$ ipython --no-banner

In [1]: import numpy as np

In [2]: np.set_printoptions(precision=1, suppress=True, linewidth=100)

In [3]: arr = np.load("out1.npy")

In [4]: print(arr)
[[  6.6   0.8   1.7]
 [  7.5  -8.7   0.7]
 [  3.2  -9.5   1.4]
 [  8.8  -9.2   2.3]
 [  2.1 -10.    0. ]
 [  6.3  -0.6   1.4]
 [  4.   -6.5  -0.2]
 [  7.2  -8.4   1.6]
 [  3.7  -9.6   0.5]
 [  7.7  -8.8   1. ]
 [  3.3  -8.3   3.3]
 [  3.8  -9.4   0.6]
 [  6.7 -10.    0.6]
 [  2.7  -8.    0.2]
 [  4.   -7.    1.2]
 [  5.9  -8.5   2.7]
 [  4.4  -8.1   0.6]
 [  5.5  -6.2   0.5]
 [  9.1   0.4   2.4]
 [  6.2  -0.5  -0.3]
 [  4.6  -7.3   1.5]
 [  7.8  -0.3   1.1]]

In [5]: def softmax(z):
   ...:     e = np.exp(z - z.max(axis=-1, keepdims=True))
   ...:     return e / e.sum(axis=-1, keepdims=True)
   ...: 

In [6]: print(np.round(softmax(arr[19]), 1) + 0)
[1. 0. 0.]

In [7]: print(softmax(arr).sum(axis=1))
[1. 1. 1. 1. 1. 1. 1. 1. 1. 1. 1. 1. 1. 1. 1. 1. 1. 1. 1. 1. 1. 1.]

In [8]: print(np.round(softmax(arr[19] + 5), 1) + 0)
[1. 0. 0.]

In [9]: print(np.round(softmax(10 * arr[19]), 1) + 0)
[1. 0. 0.]

In [10]: S = arr @ arr.T / np.sqrt(3)

In [11]: print(softmax(S)[19] @ arr)
[ 8.8 -7.8  2.3]

In [12]: print(softmax(S).round(6).argmax(axis=1))
[18  3  3  3 12  3  3  3  3  3  3  3  3 12  3  3  3  3 18  3  3  3]

In [13]: idx = arr[:, 0] > np.median(arr[:, 0])

In [14]: f = arr[idx].mean(axis=0) - arr[~idx].mean(axis=0)

In [15]: print(((arr - arr.mean(axis=0)) @ f > 0).astype(int))
[1 0 0 1 0 1 0 1 0 1 0 0 0 0 0 0 0 1 1 1 0 1]

In [16]: print(np.round((((arr - arr.mean(axis=0)) @ f > 0) == idx).mean(), 1))
0.8

In [17]: B = np.array([[-2, -5, 4], [4, 3, 2], [-2, -1, 2]])

In [18]: K = np.triu(B)

In [19]: print(K)
[[-2 -5  4]
 [ 0  3  2]
 [ 0  0  2]]

In [20]: # triangular

In [21]: print(np.kron(np.eye(2, dtype=int), K))
[[-2 -5  4  0  0  0]
 [ 0  3  2  0  0  0]
 [ 0  0  2  0  0  0]
 [ 0  0  0 -2 -5  4]
 [ 0  0  0  0  3  2]
 [ 0  0  0  0  0  2]]

In [22]: print(round(np.linalg.det(K[::-1]), 1))
12.0

In [23]: print(np.linalg.eigvals(K))
[-2.  3.  2.]

In [24]: print(round(float(np.linalg.eigvals(K).sum().real), 1))
3.0

In [25]: print(np.poly(K))
[ 1. -3. -4. 12.]

In [26]: print(np.einsum("ii->", K))
3

In [27]: print(np.round(np.linalg.det(K.T), 1))
-12.0

In [28]: print(round(float(np.linalg.det(2 * K)), 1), np.round(np.linalg.det(K), 1))
-96.0 -12.0

In [29]: q, R = np.linalg.qr(K)

In [30]: print(q.shape, R.shape)
(3, 3) (3, 3)

In [31]: print(np.allclose(R.T @ R, K.T @ K))
True

In [32]: print(np.trace(q @ q.T))
3.0

In [33]: A = np.load("block10.npy")

In [34]: print(A)
[[ 3.7 -2.3  0.1]
 [ 0.  -1.5  1.1]
 [ 0.  -0.7  0. ]
 [ 2.2 -2.4  0. ]
 [ 2.7  7.7 -1.1]
 [ 2.2 -4.   0.3]
 [ 2.7 -3.3 -0.2]
 [ 2.7 -2.9  2.8]
 [ 1.7 -0.8  0.3]
 [ 3.7 -4.5  1.1]
 [ 1.   5.4 -1.5]
 [ 0.7  0.2  0.9]
 [ 1.2  8.  -0.8]
 [ 1.   7.3 -1.1]
 [ 1.8  7.  -1.7]
 [ 4.   6.9 -1.7]
 [ 1.3 -2.5 -0.1]
 [ 0.3  1.2  1. ]
 [ 0.5 -1.2 -0.9]
 [ 0.5 -0.8 -0.1]
 [ 1.6  8.2 -0.7]
 [ 0.9  6.1 -2.4]
 [ 3.2 -2.4 -0.2]
 [ 1.4 -3.7 -0.3]
 [ 1.1  7.2 -1.3]
 [ 2.7 -4.2 -0.3]
 [ 2.9 -3.6  1. ]]

In [35]: idx = A[:, 2] > np.median(A[:, 2])

In [36]: f = A[idx].mean(axis=0) - A[~idx].mean(axis=0)

In [37]: print(f)
[-0.2 -5.4  1.7]

In [38]: print(idx.astype(int))
[1 1 1 1 0 1 0 1 1 1 0 1 0 0 0 0 1 1 0 1 0 0 0 0 0 0 1]

In [39]: print(np.argsort(-np.abs(f).round(6), kind="stable"))
[1 2 0]

In [40]: print(np.round((((A - A.mean(axis=0)) @ f > 0) == idx).mean(), 1))
0.8
